$ python3 -q
>>> import numpy as np
>>> np.set_printoptions(precision=1, suppress=True, linewidth=100)
>>> rd = lambda a: np.round(a, 1) + 0
>>> B = np.array([[0, 3, 2, 1, 3, 2, 0, 2, 2]])
>>> arr = B.T @ B
>>> arr
array([[0, 0, 0, 0, 0, 0, 0, 0, 0],
       [0, 9, 6, 3, 9, 6, 0, 6, 6],
       [0, 6, 4, 2, 6, 4, 0, 4, 4],
       [0, 3, 2, 1, 3, 2, 0, 2, 2],
       [0, 9, 6, 3, 9, 6, 0, 6, 6],
       [0, 6, 4, 2, 6, 4, 0, 4, 4],
       [0, 0, 0, 0, 0, 0, 0, 0, 0],
       [0, 6, 4, 2, 6, 4, 0, 4, 4],
       [0, 6, 4, 2, 6, 4, 0, 4, 4]])
>>> evals, evecs = np.linalg.eigh(arr)
>>> x = np.array([-2, -1, -2, 1, -3, -3, 2, 3, 0])
>>> (np.sign(evecs[:, -1].round(6)) == np.sign(evecs[0, -1].round(6))).astype(int)
array([1, 0, 0, 0, 0, 0, 1, 0, 0])
>>> rd(evecs * np.maximum(evals, 0) @ evecs.T)
array([[0., 0., 0., 0., 0., 0., 0., 0., 0.],
       [0., 9., 6., 3., 9., 6., 0., 6., 6.],
       [0., 6., 4., 2., 6., 4., 0., 4., 4.],
       [0., 3., 2., 1., 3., 2., 0., 2., 2.],
       [0., 9., 6., 3., 9., 6., 0., 6., 6.],
       [0., 6., 4., 2., 6., 4., 0., 4., 4.],
       [0., 0., 0., 0., 0., 0., 0., 0., 0.],
       [0., 6., 4., 2., 6., 4., 0., 4., 4.],
       [0., 6., 4., 2., 6., 4., 0., 4., 4.]])
>>> x @ arr @ x
np.int64(225)
>>> rd(np.linalg.eigvalsh(arr[1:, 1:]))
array([ 0.,  0.,  0.,  0.,  0.,  0.,  0., 35.])
>>> evals, evecs = np.linalg.eigh(arr)
>>> evals.sum(), np.trace(arr)
(np.float64(35.0), np.int64(35))
>>> (evals > 1e-8).sum(), (evals < -1e-8).sum()
(np.int64(1), np.int64(0))
>>> rd(evals)
array([ 0.,  0.,  0.,  0.,  0.,  0.,  0.,  0., 35.])
>>> np.unique(evals.round(6) + 0, return_counts=True)[1]
array([8, 1])
